>>> import numpy as np
>>> import numpy.linalg as la
>>> np.set_printoptions(suppress=True, linewidth=160)
>>> def rd(a):
...     return np.round(a, 2) + 0
... 
>>> F = np.loadtxt("arr.csv", delimiter=",")
>>> print(F)
[[-2.26 -1.23 -0.07  2.29]
 [-2.7   1.22  0.41  1.05]
 [-4.66  2.43  0.5   0.26]
 [-0.7  -0.08  0.18  1.26]
 [ 5.4  -3.1  -0.52  0.44]]
>>> # rows and columns are dependent
>>> rng = np.random.default_rng(89)
>>> out = F + rng.integers(-2, 3, (5, 3)) @ rng.integers(-2, 3, (3, 4))
>>> print(rd(out))
[[-2.26  3.77 -4.07  1.29]
 [ 4.3  -1.78  1.41 -2.95]
 [-0.66 -6.57  4.5  -0.74]
 [ 5.3  -4.08  4.18 -1.74]
 [-2.6  -3.1  -2.52  5.44]]
>>> print(rd(la.svd(out - F, compute_uv=False)))
[17.48  9.46  2.46  0.  ]
>>> m1 = np.load("run7.npy")
>>> print(m1)
[[-2 -1  0]
 [ 1  2  3]
 [ 4  5  6]]
>>> # rank 2
>>> Uu, s, VT = la.svd(m1)
>>> print(np.argmax(s[:-1] / (s[1:] + 1e-6)) + 1)
2
>>> out = Uu[:, :2] @ np.diag(s[:2]) @ VT[:2]
>>> print(rd(la.norm(m1 - out) / la.norm(m1)))
0.0
>>> print(rd(out))
[[-2. -1.  0.]
 [ 1.  2.  3.]
 [ 4.  5.  6.]]
>>> print(rd(la.norm(m1 - out, 2)), rd(s[2]))
0.0 0.0
>>> print(la.matrix_rank(out))
2
>>> print(la.matrix_rank(m1, rtol=0.05))
2
>>> print(np.unique(m1.round(6), axis=0).shape)
(3, 3)
>>> try:
...     la.inv(m1)
... except la.LinAlgError as e:
...     print(e)
... 
Singular matrix
>>> print(m1 @ m1)
[[ 3  0 -3]
 [12 18 24]
 [21 36 51]]
>>> print(rd(la.det(m1)))
0.0
>>> print(np.allclose(m1 @ m1.T, m1.T @ m1))
False
>>> data = np.load("dump.npy")
>>> print(data)
[[ 1.  0.  0.  0.  0.  0.  0.]
 [ 0.  1.  0.  0.  0.  0.  0.]
 [ 0.  0.  1.  0.  0.  0.  0.]
 [ 0.  0.  0.  1.  0.  0.  0.]
 [ 0.  0.  0.  0. -1.  0.  0.]
 [ 0.  0.  0.  0.  0. -1.  0.]
 [ 0.  0.  0.  0.  0.  0.  1.]]
>>> # triangular
>>> print(data @ data)
[[1. 0. 0. 0. 0. 0. 0.]
 [0. 1. 0. 0. 0. 0. 0.]
 [0. 0. 1. 0. 0. 0. 0.]
 [0. 0. 0. 1. 0. 0. 0.]
 [0. 0. 0. 0. 1. 0. 0.]
 [0. 0. 0. 0. 0. 1. 0.]
 [0. 0. 0. 0. 0. 0. 1.]]
>>> print(np.flatnonzero(la.matrix_power((data != 0) + (data.T != 0) + np.eye(7), 7)[5]))
[5]
>>> print(la.matrix_rank(data - data[0, 0] * np.eye(7)))
2
>>> print(rd(np.sort(la.eigvals(data))))
[-1. -1.  1.  1.  1.  1.  1.]
>>> out = data + rng.integers(-2, 3, (7, 1)) @ rng.integers(-2, 3, (1, 7))
>>> print(out)
[[ 1.  1.  0.  1.  0.  1. -1.]
 [ 0.  3.  0.  2.  0.  2. -2.]
 [ 0. -2.  1. -2.  0. -2.  2.]
 [ 0. -2.  0. -1.  0. -2.  2.]
 [ 0.  2.  0.  2. -1.  2. -2.]
 [ 0.  1.  0.  1.  0.  0. -1.]
 [ 0. -1.  0. -1.  0. -1.  2.]]
>>> print(la.matrix_rank(out - data, tol=1e-8))
1
>>> print(out - data)
[[ 0.  1.  0.  1.  0.  1. -1.]
 [ 0.  2.  0.  2.  0.  2. -2.]
 [ 0. -2.  0. -2.  0. -2.  2.]
 [ 0. -2.  0. -2.  0. -2.  2.]
 [ 0.  2.  0.  2.  0.  2. -2.]
 [ 0.  1.  0.  1.  0.  1. -1.]
 [ 0. -1.  0. -1.  0. -1.  1.]]
>>> u = np.array([3, 2, 1, -3, 0, 1, 1])
>>> out = data + np.outer(u, np.eye(7)[2])
>>> print(rd(la.det(out) / la.det(data)), rd(1 + la.solve(data, u)[2]))
2.0 2.0
>>> print(la.matrix_rank(la.inv(out) - la.inv(data), tol=1e-8))
1
>>> vec = np.array([4, -3, -2, 0, 2, 3, 2])
>>> print(rd(np.sort(np.abs(np.degrees(np.angle(la.eigvals(data)))))))
[  0.   0.   0.   0.   0. 180. 180.]
>>> print(7 - la.matrix_rank(data - np.eye(7), tol=1e-8))
5
>>> print(rd(la.inv(data)))
[[ 1.  0.  0.  0.  0.  0.  0.]
 [ 0.  1.  0.  0.  0.  0.  0.]
 [ 0.  0.  1.  0.  0.  0.  0.]
 [ 0.  0.  0.  1.  0.  0.  0.]
 [ 0.  0.  0.  0. -1.  0.  0.]
 [ 0.  0.  0.  0.  0. -1.  0.]
 [ 0.  0.  0.  0.  0.  0.  1.]]
>>> feats = np.load("w.npy")
>>> print(feats)
[[ 0  3  5  3  5  0]
 [-3  0  1  3  3  1]
 [-5 -1  0  2  2  2]
 [-3 -3 -2  0  2  2]
 [-5 -3 -2 -2  0 -1]
 [ 0 -1 -2 -2  1  0]]
>>> # skew-symmetric
>>> u, r1 = feats[4], feats[3]
>>> print(u @ u)
43
>>> pr = (u @ r1) / (u @ u) * u
>>> print(np.outer(u, r1))
[[ 15  15  10   0 -10 -10]
 [  9   9   6   0  -6  -6]
 [  6   6   4   0  -4  -4]
 [  6   6   4   0  -4  -4]
 [  0   0   0   0   0   0]
 [  3   3   2   0  -2  -2]]
>>> print(rd(r1 - pr))
[ 0.02 -1.19 -0.79  1.21  2.    2.6 ]
>>> vec = np.array([-1, 1, 1, 3, 1, 3])
>>> print((feats @ vec).argmax())
0
>>> print((feats * vec).sum(axis=1))
[22 19 18  6 -9 -8]
>>> print(feats @ np.eye(6)[4])
[5. 3. 2. 2. 0. 1.]
>>> print(np.count_nonzero(feats))
28
>>> print(rd(la.svd(feats, compute_uv=False)))
[9.97 9.97 3.   3.   0.8  0.8 ]
>>> print(feats.sum(axis=0))
[-16  -5   0   4  13   4]
>>> print(rd(la.norm(F, 2) / la.norm(F)))
0.93
>>> print(la.matrix_rank(F, rtol=0.1))
2
>>> E = np.loadtxt("m.csv", delimiter=",")
>>> print(E)
[[-2. -2. -9.  2. -3.  3. -3.]
 [ 0. -1. -6. -3. -2.  1. -3.]
 [-1.  0.  9.  1.  3. -1. -2.]
 [ 3.  3. -6.  1. -2. -2. -3.]
 [ 1. -3.  9. -2.  3. -3. -1.]]
>>> cov = E.T @ E
>>> print((E @ E.T).shape)
(5, 5)
>>> print(cov)
[[ 15.  10.   0.  -4.   0. -14.  -2.]
 [ 10.  23. -21.   8.  -7.  -4.   3.]
 [  0. -21. 315. -15. 105. -57.  36.]
 [ -4.   8. -15.  19.  -5.   6.   0.]
 [  0.  -7. 105.  -5.  35. -19.  12.]
 [-14.  -4. -57.   6. -19.  24.  -1.]
 [ -2.   3.  36.   0.  12.  -1.  32.]]
>>> print(rd(la.eigvalsh(cov)[::-1]))
[367.03  38.06  32.84  20.48   4.59   0.     0.  ]
>>> print(np.trace(cov), (E ** 2).sum())
463.0 463.0
>>> print(rd(la.svd(E, compute_uv=False) ** 2))
[367.03  38.06  32.84  20.48   4.59]
>>> print(la.matrix_rank(cov))
5
>>> Uu, s, VT = la.svd(m1, full_matrices=False)
>>> print(rd(np.sqrt((s ** 2).sum())), rd(la.norm(m1)))
9.8 9.8
>>> print(rd(np.cumsum(s ** 2) / np.sum(s ** 2)))
[0.96 1.   1.  ]
>>> print(rd(Uu.T @ m1 @ VT.T))
[[9.62 0.   0.  ]
 [0.   1.87 0.  ]
 [0.   0.   0.  ]]
>>> print(np.allclose(Uu * s @ VT, m1))
True
>>> print(rd(VT @ VT.T))
[[1. 0. 0.]
 [0. 1. 0.]
 [0. 0. 1.]]
>>> print(rd(s))
[9.62 1.87 0.  ]
>>> print(rd(s / s[0]))
[1.   0.19 0.  ]
>>> mat = np.load("x.npy")
>>> print(mat)
[[-2 -1  0]
 [ 1  2  3]
 [ 4  5  6]
 [ 7  8  9]
 [10 11 12]
 [13 14 15]
 [16 17 18]]
>>> # null space of dimension 1
>>> print(np.allclose(mat[:-1].T @ la.lstsq(mat[:-1].T, mat[-1])[0], mat[-1]))
True
>>> Uu, s, VT = la.svd(mat)
>>> vecs = VT[:(s > 1e-8).sum()]
>>> vec = mat[1] + -3 * mat[5] + rng.integers(2) * np.eye(3)[1]
>>> print(vec)
[-38. -39. -42.]
>>> print(rd(vecs.T @ vecs))
[[ 0.83  0.33 -0.17]
 [ 0.33  0.33  0.33]
 [-0.17  0.33  0.83]]
>>> print(la.matrix_rank(np.vstack([mat, vec])))
3
>>> print(np.allclose(vecs.T @ vecs @ vec, vec))
False
>>> W0 = np.array([[0, 0, -2, 0, 0, 1, 3],
...     [0, 0, 0, 0, 0, 0, -2],
...     [0, 2, 0, 0, 2, -3, -1],
...     [-3, -4, 0, 0, 0, -5, 0]])
>>> out = np.array([[1, 1], [1, 1], [2, 1], [2, 1], [1, 2], [2, 2], [0, 2]])
>>> print(W0 @ out)
[[ -2   6]
 [  0  -4]
 [ -2  -2]
 [-17 -17]]
>>> print(np.einsum("ij,ij->i", W0, W0))
[14  4 18 50]
>>> print(np.einsum("ij->j", W0))
[-3 -2 -2  0  2 -7  0]
>>> print(la.matrix_rank(np.vstack([W0, out.T])))
6
>>> print(np.einsum("ik,kj->ij", W0, out))
[[ -2   6]
 [  0  -4]
 [ -2  -2]
 [-17 -17]]
>>> print(np.einsum("ik,kj->ji", W0, out))
[[ -2   0  -2 -17]
 [  6  -4  -2 -17]]
>>> Uu, s, VT = la.svd(W0, full_matrices=False)
>>> print(rd(Uu.T @ Uu))
[[1. 0. 0. 0.]
 [0. 1. 0. 0.]
 [0. 0. 1. 0.]
 [0. 0. 0. 1.]]
>>> print(rd(np.sqrt((s ** 2).sum())), rd(la.norm(W0)))
9.27 9.27
>>> print(rd(Uu.T @ W0 @ VT.T))
[[7.25 0.   0.   0.  ]
 [0.   4.62 0.   0.  ]
 [0.   0.   3.33 0.  ]
 [0.   0.   0.   1.04]]
>>> print((s > 1e-8).sum())
4
>>> X = np.loadtxt("a.csv", delimiter=",")
>>> print(X)
[[ 0.  0.  2.  4.  2.  6.]
 [ 0.  0.  2.  4.  2.  6.]
 [ 0.  0.  2.  4.  2.  6.]
 [ 0.  0. -3. -6. -3. -9.]]
>>> # null space of dimension 5
>>> Uu, s, VT = la.svd(X)
>>> vecs = VT[:(s > 1e-8).sum()]
>>> vec = X[3] + -1 * X[0] + rng.integers(2) * np.eye(6)[4]
>>> print(vec)
[  0.   0.  -5. -10.  -4. -15.]
>>> print(rd(np.diag(vecs.T @ vecs)))
[0.   0.   0.07 0.27 0.07 0.6 ]
